$ ipython --no-banner

In [1]: import numpy as np

In [2]: np.set_printoptions(suppress=True, linewidth=120)

In [3]: def rd(a):
   ...:     return np.round(a, 3) + 0
   ...: 

In [4]: X = np.load("x.npy")

In [5]: print(X)
[[13 11  8  6]
 [11 10  7  6]
 [ 8  7  5  4]
 [ 6  6  4  4]]

In [6]: rng = np.random.default_rng(47)

In [7]: lab = rng.permutation(4)

In [8]: print(lab)
[0 3 1 2]

In [9]: other = X[lab][:, lab]

In [10]: print(np.trace(other))
32

In [11]: print(other)
[[13  6 11  8]
 [ 6  4  6  4]
 [11  6 10  7]
 [ 8  4  7  5]]

In [12]: print(rd(np.sort(np.abs(np.linalg.eigvals(other)))))
[ 0.     0.     1.134 30.866]

In [13]: ev, vecs = np.linalg.eigh(other)

In [14]: print(rd(vecs @ np.diag(ev) @ vecs.T))
[[13.  6. 11.  8.]
 [ 6.  4.  6.  4.]
 [11.  6. 10.  7.]
 [ 8.  4.  7.  5.]]

In [15]: print((ev > 1e-8).sum(), (ev < -1e-8).sum())
2 0

In [16]: print(rd(ev))
[ 0.     0.     1.134 30.866]

In [17]: print(rd(vecs.T @ other @ vecs))
[[ 0.     0.     0.     0.   ]
 [ 0.     0.     0.     0.   ]
 [ 0.     0.     1.134  0.   ]
 [ 0.     0.     0.    30.866]]

In [18]: print(rd(np.linalg.eigvalsh(other @ other)))
[  0.      0.      1.286 952.714]

In [19]: print(rd(np.linalg.svd(other, compute_uv=False)))
[30.866  1.134  0.     0.   ]

In [20]: u = np.array([-4, 1, -9, -4, 7])

In [21]: E = u[np.abs(np.subtract.outer(np.arange(5), np.arange(5)))]

In [22]: print(E)
[[-4  1 -9 -4  7]
 [ 1 -4  1 -9 -4]
 [-9  1 -4  1 -9]
 [-4 -9  1 -4  1]
 [ 7 -4 -9  1 -4]]

In [23]: print(rd(np.linalg.det(E[::-1])))
-192000.0

In [24]: print(np.einsum("ii->", E))
-20

In [25]: print(rd(np.linalg.eigvals(E)))
[ 13.104   6.434 -14.256 -12.434 -12.848]

In [26]: ev, vecs = np.linalg.eigh(E)

In [27]: x0 = np.array([-2, -1, 5, 4, 4])

In [28]: print(np.abs(E).sum(axis=1).max(), rd(np.abs(ev).max()))
25 14.256

In [29]: print(rd(np.linalg.eigvalsh(E[1:, 1:])))
[-13.882 -12.808   2.882   7.808]

In [30]: print(rd(vecs * np.maximum(ev, 0) @ vecs.T))
[[ 4.346  0.213 -4.391 -1.492  3.857]
 [ 0.213  3.072  0.685 -2.873 -1.492]
 [-4.391  0.685  4.701  0.685 -4.391]
 [-1.492 -2.873  0.685  3.072  0.213]
 [ 3.857 -1.492 -4.391  0.213  4.346]]

In [31]: m1 = np.load("dump.npy")

In [32]: print(m1)
[[-3 -2 -3  0  0]
 [ 2  1 -2  0  0]
 [ 2 -1 -3  0  0]
 [ 0  0  0  0 -2]
 [ 0  0  0  1 -3]]

In [33]: u = np.array([1, 0, 3, 3, 5])

In [34]: other = m1 + np.outer(u, np.eye(5)[3])

In [35]: print(np.linalg.matrix_rank(other - m1))
1

In [36]: print(other)
[[-3. -2. -3.  1.  0.]
 [ 2.  1. -2.  0.  0.]
 [ 2. -1. -3.  3.  0.]
 [ 0.  0.  0.  3. -2.]
 [ 0.  0.  0.  6. -3.]]

In [37]: print(rd(np.linalg.det(other) / np.linalg.det(m1)), rd(1 + np.linalg.solve(m1, u)[3]))
1.5 1.5

In [38]: W1 = np.array([[3, -2], [-2, -1], [-1, 2], [2, 1], [-1, -3]])

In [39]: beta = np.array([-1, -5])

In [40]: H = np.maximum(m1 @ W1 + beta, 0)

In [41]: print((H > 0).astype(int))
[[0 0]
 [1 0]
 [1 0]
 [1 1]
 [1 1]]

In [42]: print(H)
[[ 0  0]
 [ 5  0]
 [10  0]
 [ 1  1]
 [ 4  5]]

In [43]: C = np.array([[0, 0, 0], [2, 4, 0]])

In [44]: print(W1 @ C)
[[ -4  -8   0]
 [ -2  -4   0]
 [  4   8   0]
 [  2   4   0]
 [ -6 -12   0]]

In [45]: print((H @ C).round(6).argmax(axis=1))
[0 0 0 1 1]

In [46]: print(H @ C)
[[ 0  0  0]
 [ 0  0  0]
 [ 0  0  0]
 [ 2  4  0]
 [10 20  0]]

In [47]: x0 = np.array([-3, 1])

In [48]: target = H @ x0

In [49]: print(rd(np.linalg.solve(H.T @ H, H.T @ target)))
[-3.  1.]

In [50]: print(rd(np.linalg.lstsq(H, target)[0]))
[-3.  1.]

In [51]: target = target + 0.02 * rng.normal(size=5)

In [52]: print(rd(target))
[ -0.038 -15.039 -30.028  -2.016  -7.015]

In [53]: beta, *_ = np.linalg.lstsq(H, target)

In [54]: print(rd(H.T @ (target - H @ beta)))
[0. 0.]

In [55]: print(rd(np.linalg.norm(target - H @ beta)))
0.046
